$ python -q
>>> import numpy as np
>>> np.set_printoptions(suppress=True, linewidth=120)
>>> feats = np.loadtxt("test4.csv", delimiter=",")
>>> feats
array([[-16.021,   1.002,  20.009,   2.019,  10.027,  15.018,  23.972,  26.032],
       [ -3.994, -18.99 ,  -3.98 ,   1.983,   3.977, -20.984,  24.009,  18.002],
       [  6.013,  19.   ,  -9.985,  -5.999,  15.957,   5.02 ,  12.006,   5.96 ],
       [ 10.001,  12.005,  -2.019,  -2.019,   4.996,   0.003,  -5.972,  -9.978],
       [  3.05 ,   0.961,  -3.   ,   0.012,  -8.99 ,   3.014, -17.985, -13.982],
       [  3.005,  20.004,  -6.99 ,  -6.02 ,  19.008,   8.026,  18.023,  11.996],
       [-19.999, -26.949,  15.003,   6.954, -11.968,  -1.013,   8.971,  17.011],
       [ 14.998,   9.009, -26.989,  -5.978,   0.007,  -9.044, -11.973, -15.995]])
>>> A2 = feats / np.sqrt((feats ** 2).mean(axis=1, keepdims=True))
>>> np.linalg.matrix_rank(A2) == np.linalg.matrix_rank(feats)
np.True_
>>> np.round(np.linalg.norm(A2, axis=1), 3)
array([2.828, 2.828, 2.828, 2.828, 2.828, 2.828, 2.828, 2.828])
>>> A2[4].round(3)
array([ 0.344,  0.108, -0.339,  0.001, -1.015,  0.34 , -2.03 , -1.578])
>>> W = np.array([[1, 4, 5, 1],
...     [2, 4, 4, 0],
...     [3, 1, 5, 4],
...     [1, 4, 1, 3],
...     [0, 2, 3, 0],
...     [3, 0, 0, 1],
...     [3, 4, 1, 3],
...     [2, 0, 4, 1]])
>>> coef = np.array([9, -1, 5, -4])
>>> act = np.maximum(feats @ W + coef, 0)
>>> (act > 0).mean(axis=0)
array([0.625, 0.625, 0.5  , 0.5  ])
>>> basis = np.array([[2, 3, 3], [0, 3, 3], [3, 2, 3], [3, 0, 0]])
>>> W @ basis
array([[20, 25, 30],
       [16, 26, 30],
       [33, 22, 27],
       [14, 17, 18],
       [ 9, 12, 15],
       [ 9,  9,  9],
       [18, 23, 24],
       [19, 14, 18]])
